$ python -q
>>> import numpy as np
>>> import numpy.linalg as la
>>> np.set_printoptions(suppress=True, linewidth=160)
>>> rnd = lambda a: np.round(a, 2) + 0
>>> m1 = np.load("mat.npy")
>>> print(m1)
[[ 4  0  4  0]
 [ 0  0  5  0]
 [ 3  0  5  0]
 [ 3 12  5  4]]
>>> U, sigma, Vt = la.svd(m1)
>>> print(rnd(sigma))
[14.67  7.84  2.89  0.  ]
>>> M2 = U[:, :3] @ np.diag(sigma[:3]) @ Vt[:3]
>>> print(la.matrix_rank(M2))
3
>>> print(la.matrix_rank(m1, rtol=0.05))
3
>>> M2 = np.array([[4, 0, -9, -8, -6],
...     [3, 2, 6, 7, -6],
...     [3, -3, 9, -1, 4],
...     [0, -2, -8, -1, -3],
...     [-8, 8, 3, -1, 0],
...     [8, -2, 2, 2, -2],
...     [3, 8, 6, -4, 8]])
>>> E = M2.T @ M2
>>> print(E)
[[171 -59  19  -2 -22]
 [-59 149  69 -25  50]
 [ 19  69 311  90 122]
 [ -2 -25  90 136 -31]
 [-22  50 122 -31 165]]
>>> O, V = la.qr(E[:, :2])[0], la.qr(E[:, 2:])[0]
>>> sigma = la.svd(O.T @ V, compute_uv=False)
>>> print(rnd(np.degrees(np.arccos(sigma.clip(0, 1)))))
[23.5  61.33]
>>> O, R = la.qr(E)
>>> print(rnd(O.T @ O))
[[1. 0. 0. 0. 0.]
 [0. 1. 0. 0. 0.]
 [0. 0. 1. 0. 0.]
 [0. 0. 0. 1. 0.]
 [0. 0. 0. 0. 1.]]
>>> J = np.load("w.npy")
>>> print(rnd(J))
[[ -5.85  -5.58  17.62   1.52  -4.69]
 [ -5.95  -5.39  16.99   5.09  -4.59]
 [ -5.8   -5.59  17.68   0.67  -4.7 ]
 [  4.21   2.73  -8.41 -17.26   2.52]
 [ -5.44  -4.3   13.44  12.53  -3.77]
 [  2.26   3.45 -11.14  15.86   2.68]
 [  5.53   4.45 -13.9  -11.88   3.89]
 [  4.88   3.55 -11.   -15.25   3.18]
 [  2.54   0.93  -2.67 -19.61   1.04]
 [  4.3    2.84  -8.76 -17.03   2.61]
 [  5.86   5.05 -15.85  -8.36   4.34]
 [ -1.35   0.26  -1.09  19.92  -0.05]
 [ -5.4   -5.53  17.53  -3.46  -4.59]
 [ -5.02  -3.73  11.61  14.66  -3.33]
 [ -5.9   -5.54  17.48   2.65  -4.68]
 [  3.93   2.42  -7.41 -17.85   2.27]
 [  1.54  -0.07   0.5  -19.93   0.21]
 [ -0.98  -2.38   7.79 -18.16  -1.75]
 [  3.55   2.    -6.07 -18.52   1.92]
 [  1.94   3.2  -10.33  16.53   2.45]
 [  5.33   4.15 -12.93 -13.19   3.65]
 [  5.95   5.31 -16.72  -6.02   4.53]
 [ -4.53  -5.09  16.2   -8.59  -4.15]
 [ -2.67  -1.05   3.07  19.52  -1.15]
 [ -3.06  -4.08  13.08 -13.87  -3.23]
 [  1.19   2.57  -8.36  17.85   1.91]
 [ -4.87  -5.28  16.8   -6.88  -4.33]
 [ -5.56  -5.58  17.66  -2.1   -4.64]
 [ -5.35  -5.51  17.48  -3.81  -4.57]]
>>> Z = J[[8, 26]].astype(float)
>>> for _ in range(4):
...     lab = la.norm(J[:, None] - Z, axis=-1).argmin(axis=1)
...     Z = np.array([J[lab == j].mean(axis=0) for j in range(2)])
... 
>>> print(lab)
[1 1 1 0 1 0 0 0 0 0 0 1 1 1 1 0 0 0 0 0 0 0 1 1 1 1 1 1 1]
>>> print(np.bincount(lab))
[14 15]
>>> print(rnd(Z[1] - Z[0]))
[-8.   -6.65 20.83 14.47 -5.77]
>>> print(np.abs(Z[1] - Z[0]).argmax())
2
>>> t = np.radians(180)
>>> R = np.eye(5)
>>> R[2, 2] = R[1, 1] = np.cos(t)
>>> R[2, 1], R[1, 2] = -np.sin(t), np.sin(t)
>>> print(rnd(R))
[[ 1.  0.  0.  0.  0.]
 [ 0. -1.  0.  0.  0.]
 [ 0.  0. -1.  0.  0.]
 [ 0.  0.  0.  1.  0.]
 [ 0.  0.  0.  0.  1.]]
>>> M2 = J @ R.T
>>> print(rnd(la.svd(J, compute_uv=False)), rnd(la.svd(M2, compute_uv=False)))
[82.16 69.64  0.    0.    0.  ] [82.16 69.64  0.    0.    0.  ]
>>> print(rnd(M2))
[[ -5.85   5.58 -17.62   1.52  -4.69]
 [ -5.95   5.39 -16.99   5.09  -4.59]
 [ -5.8    5.59 -17.68   0.67  -4.7 ]
 [  4.21  -2.73   8.41 -17.26   2.52]
 [ -5.44   4.3  -13.44  12.53  -3.77]
 [  2.26  -3.45  11.14  15.86   2.68]
 [  5.53  -4.45  13.9  -11.88   3.89]
 [  4.88  -3.55  11.   -15.25   3.18]
 [  2.54  -0.93   2.67 -19.61   1.04]
 [  4.3   -2.84   8.76 -17.03   2.61]
 [  5.86  -5.05  15.85  -8.36   4.34]
 [ -1.35  -0.26   1.09  19.92  -0.05]
 [ -5.4    5.53 -17.53  -3.46  -4.59]
 [ -5.02   3.73 -11.61  14.66  -3.33]
 [ -5.9    5.54 -17.48   2.65  -4.68]
 [  3.93  -2.42   7.41 -17.85   2.27]
 [  1.54   0.07  -0.5  -19.93   0.21]
 [ -0.98   2.38  -7.79 -18.16  -1.75]
 [  3.55  -2.     6.07 -18.52   1.92]
 [  1.94  -3.2   10.33  16.53   2.45]
 [  5.33  -4.15  12.93 -13.19   3.65]
 [  5.95  -5.31  16.72  -6.02   4.53]
 [ -4.53   5.09 -16.2   -8.59  -4.15]
 [ -2.67   1.05  -3.07  19.52  -1.15]
 [ -3.06   4.08 -13.08 -13.87  -3.23]
 [  1.19  -2.57   8.36  17.85   1.91]
 [ -4.87   5.28 -16.8   -6.88  -4.33]
 [ -5.56   5.58 -17.66  -2.1   -4.64]
 [ -5.35   5.51 -17.48  -3.81  -4.57]]
>>> r = la.matrix_rank(M2)
>>> print(r)
2
>>> ns = la.svd(M2)[2][r:].T
>>> print(la.matrix_rank(M2.T @ M2), la.matrix_rank(M2 @ M2.T))
2 2
>>> print(rnd(ns @ ns.T))
[[ 0.91  0.08 -0.25  0.08 -0.07]
 [ 0.08  0.92  0.25  0.    0.07]
 [-0.25  0.25  0.22 -0.03 -0.21]
 [ 0.08  0.   -0.03  0.01  0.01]
 [-0.07  0.07 -0.21  0.01  0.94]]
>>> Z = np.array([[-1, 1, 2, -2, 2], [-1, 1, -1, 2, -2], [0, 1, 1, -2, 2]])
>>> arr = np.repeat(Z, 11 // 3, axis=0)
>>> rng = np.random.default_rng(14891)
>>> arr = arr + 0.1 * rng.normal(size=arr.shape)
>>> print(rnd(arr))
[[-0.9   1.03  2.13 -2.02  1.87]
 [-0.98  1.07  1.77 -2.02  1.93]
 [-1.09  1.04  1.92 -1.97  1.83]
 [-1.06  1.13 -1.01  2.04 -1.99]
 [-1.13  0.94 -1.15  1.96 -1.85]
 [-1.    1.15 -0.95  2.   -1.99]
 [ 0.11  0.98  1.1  -2.05  2.03]
 [-0.08  0.99  1.09 -2.04  1.98]
 [-0.08  1.22  1.05 -2.07  2.09]]
>>> M2 = arr / la.norm(arr, axis=1, keepdims=True)
>>> cov = M2 @ M2.T
>>> print(rnd(cov[0]))
[ 1.    1.    1.   -0.62 -0.64 -0.62  0.92  0.94  0.93]
>>> print(rnd(np.degrees(np.arccos(np.clip(cov[0, 4], -1, 1)))))
130.02
>>> print((np.abs(cov) > 0.9).astype(int))
[[1 1 1 0 0 0 1 1 1]
 [1 1 1 0 0 0 1 1 1]
 [1 1 1 0 0 0 1 1 1]
 [0 0 0 1 1 1 0 0 0]
 [0 0 0 1 1 1 0 0 0]
 [0 0 0 1 1 1 0 0 0]
 [1 1 1 0 0 0 1 1 1]
 [1 1 1 0 0 0 1 1 1]
 [1 1 1 0 0 0 1 1 1]]
>>> print(rnd(la.norm(M2, axis=1)))
[1. 1. 1. 1. 1. 1. 1. 1. 1.]
>>> print((cov - 2 * np.eye(9)).round(6).argmax(axis=1))
[2 2 1 5 3 3 7 6 7]
>>> print(rnd(cov))
[[ 1.    1.    1.   -0.62 -0.64 -0.62  0.92  0.94  0.93]
 [ 1.    1.    1.   -0.61 -0.63 -0.61  0.93  0.95  0.95]
 [ 1.    1.    1.   -0.59 -0.61 -0.59  0.91  0.93  0.93]
 [-0.62 -0.61 -0.59  1.    1.    1.   -0.76 -0.73 -0.7 ]
 [-0.64 -0.63 -0.61  1.    1.    0.99 -0.78 -0.75 -0.72]
 [-0.62 -0.61 -0.59  1.    0.99  1.   -0.76 -0.73 -0.7 ]
 [ 0.92  0.93  0.91 -0.76 -0.78 -0.76  1.    1.    1.  ]
 [ 0.94  0.95  0.93 -0.73 -0.75 -0.73  1.    1.    1.  ]
 [ 0.93  0.95  0.93 -0.7  -0.72 -0.7   1.    1.    1.  ]]
